$ ipython --no-banner

In [1]: import numpy as np

In [2]: np.set_printoptions(precision=2, suppress=True, linewidth=160, sign=" ")

In [3]: A = np.loadtxt("w.csv", delimiter=",")

In [4]: A
Out[4]: 
array([[ 0.09, -1.52, -1.08],
       [-0.05,  0.12, -0.2 ],
       [-0.73,  4.67,  2.87],
       [-0.52,  3.03,  2.  ],
       [-0.42,  4.54,  2.75],
       [ 0.65, -4.37, -2.83],
       [-0.37,  3.01,  1.82],
       [-0.14,  0.02, -0.02],
       [-0.48,  3.07,  2.09],
       [ 0.08, -1.49, -1.09],
       [ 0.56, -4.44, -2.95],
       [ 0.16, -1.47, -0.92],
       [ 0.63, -4.54, -3.09],
       [ 0.37, -3.07, -1.96],
       [ 0.5 , -3.15, -2.14],
       [-0.51,  4.45,  3.07],
       [ 0.14, -1.47, -0.93],
       [-0.33,  2.94,  1.98],
       [ 0.48, -4.48, -3.01],
       [-0.24,  1.51,  1.06],
       [-0.5 ,  4.3 ,  3.04],
       [ 0.58, -4.59, -2.99],
       [ 0.74, -4.45, -3.19],
       [-0.44,  2.95,  1.94],
       [-0.26,  1.52,  1.12],
       [ 0.39, -3.06, -1.85],
       [ 0.64, -4.5 , -2.93],
       [ 0.6 , -4.38, -2.89],
       [-0.31,  1.5 ,  1.03]])

In [5]: lab = A[:, 1] > np.median(A[:, 1])

In [6]: f = A[lab].mean(axis=0) - A[~lab].mean(axis=0)

In [7]: np.argsort(-np.abs(f).round(6), kind="stable")
Out[7]: array([ 1,  2,  0])

In [8]: ((A - A.mean(axis=0)) @ f > 0).astype(int)
Out[8]: array([ 0,  1,  1,  1,  1,  0,  1,  1,  1,  0,  0,  0,  0,  0,  0,  1,  0,  1,  0,  1,  1,  0,  0,  1,  1,  0,  0,  0,  1])

In [9]: lab.astype(int)
Out[9]: array([ 0,  1,  1,  1,  1,  0,  1,  1,  1,  0,  0,  0,  0,  0,  0,  1,  0,  1,  0,  1,  1,  0,  0,  1,  1,  0,  0,  0,  1])

In [10]: print(f)
[-0.82  6.09  4.01]

In [11]: (((A - A.mean(axis=0)) @ f > 0) == lab).mean()
Out[11]: np.float64(1.0)

In [12]: x0 = np.array([2, 1, -1])

In [13]: target = A @ x0

In [14]: np.linalg.lstsq(A, target)[0]
Out[14]: array([ 2.,  1., -1.])

In [15]: np.linalg.solve(A.T @ A, A.T @ target)
Out[15]: array([ 2.,  1., -1.])

In [16]: rng = np.random.default_rng(154)

In [17]: target = target + 0.3 * rng.normal(size=29)

In [18]: target.round(2) + 0
Out[18]: 
array([ 0.01,  0.1 ,  0.39, -0.46,  1.09, -0.44,  0.35, -0.24, -0.09,  0.  , -0.2 , -0.36, -0.55, -0.01, -0.01,  0.5 , -0.74, -0.24, -0.27,  0.  ,  0.3 ,
       -0.18,  0.02, -0.16, -0.55, -0.71, -0.08, -0.14, -0.37])

In [19]: beta, *_ = np.linalg.lstsq(A, target)

In [20]: print([round(float(np.linalg.norm(np.linalg.solve(A.T @ A + lam * np.eye(3), A.T @ target))), 2) for lam in (0, 1, 10, 100)])
[2.57, 0.5, 0.08, 0.04]

In [21]: beta
Out[21]: array([ 2.02,  1.09, -1.16])

In [22]: print(beta.round())
[ 2.  1. -1.]

In [23]: G = A.T @ A

In [24]: print(np.diag(G))
[   6.02  329.94  144.59]

In [25]: np.linalg.svd(A, compute_uv=False) ** 2
Out[25]: array([ 480.05,    0.3 ,    0.2 ])

In [26]: P = A @ np.linalg.solve(A.T @ A, A.T)

In [27]: round(np.trace(P), 2)
Out[27]: np.float64(3.0)

In [28]: P @ A[:, 2]
Out[28]: 
array([-1.08, -0.2 ,  2.87,  2.  ,  2.75, -2.83,  1.82, -0.02,  2.09, -1.09, -2.95, -0.92, -3.09, -1.96, -2.14,  3.07, -0.93,  1.98, -3.01,  1.06,  3.04,
       -2.99, -3.19,  1.94,  1.12, -1.85, -2.93, -2.89,  1.03])

In [29]: print(np.diag(P))
[ 0.09  0.19  0.25  0.1   0.35  0.09  0.1   0.1   0.06  0.11  0.06  0.02  0.08  0.05  0.07  0.14  0.02  0.05  0.13  0.02  0.18  0.07  0.29  0.04  0.05  0.1
  0.08  0.06  0.07]

In [30]: np.abs(np.linalg.svd(A)[2][-1])
Out[30]: array([ 0.99,  0.1 ,  0.05])

In [31]: print(round(np.log10(np.linalg.cond(A))))
2

In [32]: arr = np.load("m.npy")

In [33]: arr
Out[33]: 
array([[ 2.19,  2.97,  1.3 ,  1.32,  1.83,  2.27,  3.46,  0.74,  3.34],
       [ 1.97,  2.7 ,  0.8 ,  0.66,  2.06,  2.26,  2.87,  1.15,  2.52],
       [ 2.  ,  2.97,  0.42,  0.94,  1.56,  2.27,  2.75,  1.19,  2.93],
       [ 1.58,  3.  ,  1.36,  0.72,  1.72,  2.5 ,  2.59,  0.92,  3.19],
       [ 2.01,  3.08,  0.82,  1.51,  2.37,  1.84,  3.01,  1.63,  3.2 ],
       [ 2.07,  3.24,  0.51,  0.97,  1.97,  1.93,  3.07,  1.17,  3.04],
       [ 1.86,  2.95,  1.11,  0.73,  1.78,  1.66,  3.09,  0.58,  3.31],
       [ 1.46,  2.82,  0.94,  1.42,  1.73,  1.6 ,  2.67,  1.35,  2.62],
       [ 0.9 ,  2.15,  2.89,  3.06,  1.12,  1.98,  3.01, -0.03,  0.05],
       [ 0.9 ,  2.6 ,  2.59,  3.19,  1.4 ,  2.29,  2.95,  0.  ,  0.09],
       [ 1.48,  2.04,  3.38,  3.25,  1.18,  2.03,  2.88,  0.  ,  0.  ],
       [ 0.66,  2.37,  2.66,  2.54,  0.38,  1.49,  2.87,  0.  ,  0.28],
       [ 0.87,  2.21,  3.  ,  3.27,  0.42,  1.83,  3.21,  0.07, -0.3 ],
       [ 0.74,  2.24,  2.83,  2.99,  0.33,  1.48,  3.  ,  0.13, -0.02],
       [ 0.91,  1.82,  2.78,  3.61,  1.01,  2.01,  2.62, -0.16,  0.26],
       [ 0.9 ,  2.28,  2.91,  3.13,  0.79,  1.88,  3.14, -0.06, -0.13]])

In [34]: B = arr + rng.integers(-2, 3, (16, 2)) @ rng.integers(-2, 3, (2, 9))

In [35]: B
Out[35]: 
array([[ 2.19,  2.97,  1.3 ,  1.32,  1.83,  2.27,  3.46,  0.74,  3.34],
       [-0.03, -3.3 ,  5.8 ,  2.66,  0.06,  4.26,  1.87,  0.15,  7.52],
       [-2.  , -1.03,  2.42,  0.94,  5.56,  6.27,  4.75, -0.81,  4.93],
       [ 5.58,  7.  , -0.64,  0.72, -2.28, -1.5 ,  0.59,  2.92,  1.19],
       [-1.99,  3.08, -1.18, -0.49, 10.37,  5.84,  7.01, -0.37,  1.2 ],
       [ 4.07,  3.24,  1.51,  1.97, -2.03, -0.07,  1.07,  2.17,  4.04],
       [ 1.86,  6.95, -2.89, -1.27,  5.78,  1.66,  5.09,  0.58, -0.69],
       [ 1.46,  6.82, -3.06, -0.58,  5.73,  1.6 ,  4.67,  1.35, -1.38],
       [ 0.9 ,  0.15,  4.89,  4.06, -0.88,  1.98,  2.01, -0.03,  2.05],
       [ 2.9 ,  6.6 , -0.41,  2.19,  1.4 ,  0.29,  2.95,  1.  , -2.91],
       [-2.52,  2.04,  1.38,  1.25,  9.18,  6.03,  6.88, -2.  , -2.  ],
       [ 4.66,  2.37,  4.66,  4.54, -7.62, -2.51, -1.13,  2.  ,  2.28],
       [ 0.87, -1.79,  7.  ,  5.27, -3.58,  1.83,  1.21,  0.07,  3.7 ],
       [-3.26,  0.24,  2.83,  1.99,  6.33,  5.48,  6.  , -1.87, -0.02],
       [ 2.91,  1.82,  3.78,  4.61, -2.99,  0.01,  0.62,  0.84,  1.26],
       [ 2.9 ,  0.28,  5.91,  5.13, -5.21, -0.12,  0.14,  0.94,  2.87]])

In [36]: print(np.abs(B - arr).sum(axis=1))
[  0.  26.  24.  24.  28.  14.  20.  20.  10.  16.  28.  28.  20.  22.  14.  24.]

In [37]: print(np.linalg.matrix_rank(B - arr, tol=1e-8))
2
